In [1]: import numpy as np

In [2]: np.set_printoptions(precision=1, suppress=True, linewidth=100)

In [3]: K = np.loadtxt("data.csv", delimiter=",")

In [4]: K
Out[4]: 
array([[ -0.8, -26.6,  -3. ,  -0.4],
       [ -0.9,  12.2,  -6.9,  -0.1],
       [  0.1, -16.5,  -1.5,   0.2],
       [ -0.8, -11.4,   0.3,  -0.1],
       [  0.7,   0.9,  -1.8,   0. ],
       [ -0.4, -19. ,   0.7,   0. ],
       [  0.4,  28.3,   5.6,   0. ],
       [ -0.1,   7.9,  -5.1,  -0.1],
       [ -0.3, -19.2,  -5.7,   0. ],
       [ -0.2,  -5.5,  -1.5,   0.1],
       [ -0.6, -27. ,   2. ,   0.2],
       [  0.8,   2.6,   3.2,   0. ],
       [  0.8,  -4.8,  -4.7,   0.2],
       [ -0.2,  29.9,  -2.1,  -0.1],
       [ -0.9,  -5.7,   3.2,  -0.2],
       [ -0.7,   7.3,   1.9,   0.1],
       [  0.5,  17.9,   3. ,   0.2],
       [ -1.4,  -7.9,   1.5,   0.2],
       [ -0.3,   5.1,  -0.2,  -0.2],
       [  0. , -42.9,   0.1,   0.1],
       [ -0.2, -17.4,   6.4,   0. ],
       [  0.4,  -7.1, -10.3,   0.1],
       [ -0.3,   8.3,  -1.3,   0.4],
       [  0.3,  -6.5,  -1.2,  -0.2],
       [  0.8,   9.4,  -0.6,  -0.1],
       [  1. ,   7.6,  -2.2,   0. ],
       [  1.2, -23. ,  -3.8,  -0.1],
       [ -0.8, -19.5,  -4.6,  -0.2],
       [  0.1, -23.6,   7.2,   0.2],
       [  1.6,  -5.1,  -2.1,  -0.2],
       [ -0.5,   6.5,   4.4,   0. ],
       [  0.3,  20. ,  -7.8,   0.1],
       [  1.1,   8.3,   5.3,   0. ],
       [  1.3,  -7.6,   5. ,  -0.2],
       [  1.1,   7.7,  -2.6,   0. ],
       [ -0.1,  22.8,   3.7,   0.1],
       [ -1. ,  10.9,  -1.9,  -0.3],
       [  0.4,  -1.1,   5.1,   0.1]])

In [5]: # column 1 is much longer than the rest

In [6]: basis = K[[27, 9]].astype(float)

In [7]: for _ in range(7):
   ...:     lab = np.linalg.norm(K[:, None] - basis, axis=-1).argmin(axis=1)
   ...:     basis = np.array([K[lab == j].mean(axis=0) for j in range(2)])
   ...: 

In [8]: lab
Out[8]: 
array([0, 1, 0, 0, 1, 0, 1, 1, 0, 1, 0, 1, 1, 1, 1, 1, 1, 1, 1, 0, 0, 1, 1, 1, 1, 1, 0, 0, 0, 1, 1,
       1, 1, 1, 1, 1, 1, 1])

In [9]: np.abs(basis[1] - basis[0]).argmax()
Out[9]: np.int64(1)

In [10]: basis.round(1) + 0
Out[10]: 
array([[ -0.2, -22.4,  -0.2,   0. ],
       [  0.2,   6. ,  -0.4,   0. ]])

In [11]: np.round(basis[1] - basis[0], 1) + 0
Out[11]: array([ 0.4, 28.4, -0.2,  0. ])

In [12]: W0 = np.load("dump.npy")

In [13]: W0
Out[13]: 
array([[ 5.3, -3. , -5. , -2. ,  2. , -1. ,  3. , -5. , -4. , -2. ,  2. ],
       [ 0. ,  3.3,  1. , -3. ,  0. ,  2. ,  2. , -2. ,  0. , -5. , -3. ],
       [ 2. ,  1. , -3.7,  0. ,  1. , -4. , -5. , -3. ,  5. , -1. , -2. ],
       [ 4. ,  1. ,  2. , -3.7, -1. , -2. ,  5. ,  2. ,  4. , -4. ,  2. ],
       [ 0. , -2. ,  1. ,  3. , -1.7, -4. , -5. , -1. ,  1. , -1. , -5. ],
       [ 0. ,  5. ,  2. ,  0. , -4. ,  0.3, -4. ,  5. ,  2. ,  3. ,  4. ],
       [-2. ,  3. ,  1. ,  4. ,  2. ,  4. ,  1.3, -1. ,  3. , -5. , -4. ],
       [ 1. ,  2. ,  5. ,  2. , -1. , -3. ,  2. ,  0.3, -5. ,  1. , -1. ],
       [-4. , -2. , -5. ,  3. ,  5. , -1. ,  4. ,  1. , -1.7,  3. ,  5. ],
       [-5. , -5. , -2. , -3. ,  0. ,  1. , -5. ,  3. ,  3. , -1.7, -5. ],
       [ 5. , -3. , -5. , -2. ,  2. , -1. ,  3. , -5. , -4. , -2. ,  2.3]])

In [14]: x0 = np.array([0, 7, 5, 4, 5, 3, 2, 0, 2, 9, 8])

In [15]: target = W0 @ x0

In [16]: target
Out[16]: array([ -51. ,  -42.9,  -43.5,  -10.8,  -74.5,   80.9,   -4.4,   28. ,   66.6, -113.3,  -48.6])

In [17]: np.round(np.linalg.solve(W0, 3 * target), 1) + 0
Out[17]: array([ 0., 21., 15., 12., 15.,  9.,  6.,  0.,  6., 27., 24.])

In [18]: np.round(np.linalg.solve(W0, W0[:, 5]), 1) + 0
Out[18]: array([0., 0., 0., 0., 0., 1., 0., 0., 0., 0., 0.])

In [19]: np.round(np.linalg.solve(W0, target), 1) + 0
Out[19]: array([0., 7., 5., 4., 5., 3., 2., 0., 2., 9., 8.])

In [20]: np.round(np.linalg.solve(W0, target + W0[:, 1]), 1) + 0
Out[20]: array([0., 8., 5., 4., 5., 3., 2., 0., 2., 9., 8.])

In [21]: T = np.stack([W0, 4 * W0, W0[::-1]])

In [22]: np.linalg.norm(T, axis=(1, 2))
Out[22]: array([ 34.3, 137.1,  34.3])

In [23]: np.linalg.matrix_rank(T.reshape(3, -1))
Out[23]: np.int64(2)

In [24]: np.linalg.matrix_rank(T)
Out[24]: array([11, 11, 11])

In [25]: T.shape
Out[25]: (3, 11, 11)

In [26]: np.einsum("bij,cij->bc", T, T)
Out[26]: 
array([[ 1175.2,  4700.8,   337.9],
       [ 4700.8, 18803. ,  1351.6],
       [  337.9,  1351.6,  1175.2]])

In [27]: (T @ W0.T).shape
Out[27]: (3, 11, 11)

In [28]: def softmax(z):
    ...:     e = np.exp(z - z.max(axis=-1, keepdims=True))
    ...:     return e / e.sum(axis=-1, keepdims=True)
    ...: 

In [29]: softmax(W0).sum(axis=1)
Out[29]: array([1., 1., 1., 1., 1., 1., 1., 1., 1., 1., 1.])

In [30]: np.round(softmax(W0[7] + -2), 1) + 0
Out[30]: array([0. , 0. , 0.8, 0. , 0. , 0. , 0. , 0. , 0. , 0. , 0. ])

In [31]: S = W0 @ W0.T / np.sqrt(11)

In [32]: np.round(softmax(S), 1) + 0
Out[32]: 
array([[0.6, 0. , 0. , 0. , 0. , 0. , 0. , 0. , 0. , 0. , 0.4],
       [0. , 1. , 0. , 0. , 0. , 0. , 0. , 0. , 0. , 0. , 0. ],
       [0. , 0. , 1. , 0. , 0. , 0. , 0. , 0. , 0. , 0. , 0. ],
       [0. , 0. , 0. , 1. , 0. , 0. , 0. , 0. , 0. , 0. , 0. ],
       [0. , 0. , 0. , 0. , 1. , 0. , 0. , 0. , 0. , 0. , 0. ],
       [0. , 0. , 0. , 0. , 0. , 1. , 0. , 0. , 0. , 0. , 0. ],
       [0. , 0. , 0. , 0. , 0. , 0. , 1. , 0. , 0. , 0. , 0. ],
       [0. , 0. , 0. , 0. , 0. , 0. , 0. , 1. , 0. , 0. , 0. ],
       [0. , 0. , 0. , 0. , 0. , 0. , 0. , 0. , 1. , 0. , 0. ],
       [0. , 0. , 0. , 0. , 0. , 0. , 0. , 0. , 0. , 1. , 0. ],
       [0.6, 0. , 0. , 0. , 0. , 0. , 0. , 0. , 0. , 0. , 0.4]])

In [33]: rng = np.random.default_rng(4108)

In [34]: lab = rng.permutation(11)

In [35]: out = W0[:, lab] * rng.choice([-1, 1], 11)

In [36]: out
Out[36]: 
array([[-5.3, -5. , -2. , -2. ,  3. ,  2. , -1. , -3. , -4. ,  2. , -5. ],
       [-0. , -2. , -3. ,  3. ,  2. ,  0. ,  2. ,  3.3,  0. ,  5. ,  1. ],
       [-2. , -3. ,  0. ,  2. , -5. ,  1. , -4. ,  1. ,  5. ,  1. , -3.7],
       [-4. ,  2. , -3.7, -2. ,  5. , -1. , -2. ,  1. ,  4. ,  4. ,  2. ],
       [-0. , -1. ,  3. ,  5. , -5. , -1.7, -4. , -2. ,  1. ,  1. ,  1. ],
       [-0. ,  5. ,  0. , -4. , -4. , -4. ,  0.3,  5. ,  2. , -3. ,  2. ],
       [ 2. , -1. ,  4. ,  4. ,  1.3,  2. ,  4. ,  3. ,  3. ,  5. ,  1. ],
       [-1. ,  0.3,  2. ,  1. ,  2. , -1. , -3. ,  2. , -5. , -1. ,  5. ],
       [ 4. ,  1. ,  3. , -5. ,  4. ,  5. , -1. , -2. , -1.7, -3. , -5. ],
       [ 5. ,  3. , -3. ,  5. , -5. ,  0. ,  1. , -5. ,  3. ,  1.7, -2. ],
       [-5. , -5. , -2. , -2.3,  3. ,  2. , -1. , -3. , -4. ,  2. , -5. ]])

In [37]: Uu, _, Vh = np.linalg.svd(W0.T @ out)

In [38]: lab
Out[38]: array([ 0,  7,  3, 10,  6,  4,  5,  1,  8,  9,  2])

In [39]: np.round(np.linalg.lstsq(W0, out)[0], 1) + 0
Out[39]: 
array([[-1.,  0.,  0.,  0.,  0.,  0.,  0.,  0.,  0.,  0.,  0.],
       [ 0.,  0.,  0.,  0.,  0.,  0.,  0.,  1.,  0.,  0.,  0.],
       [ 0.,  0.,  0.,  0.,  0.,  0.,  0.,  0.,  0.,  0.,  1.],
       [ 0.,  0.,  1.,  0.,  0.,  0.,  0.,  0.,  0.,  0.,  0.],
       [ 0.,  0.,  0.,  0.,  0.,  1.,  0.,  0.,  0.,  0.,  0.],
       [ 0.,  0.,  0.,  0.,  0.,  0.,  1.,  0.,  0.,  0.,  0.],
       [ 0.,  0.,  0.,  0.,  1.,  0.,  0.,  0.,  0.,  0.,  0.],
       [ 0.,  1.,  0.,  0.,  0.,  0.,  0.,  0.,  0.,  0.,  0.],
       [ 0.,  0.,  0.,  0.,  0.,  0.,  0.,  0.,  1.,  0.,  0.],
       [ 0.,  0.,  0.,  0.,  0.,  0.,  0.,  0.,  0., -1.,  0.],
       [ 0.,  0.,  0., -1.,  0.,  0.,  0.,  0.,  0.,  0.,  0.]])
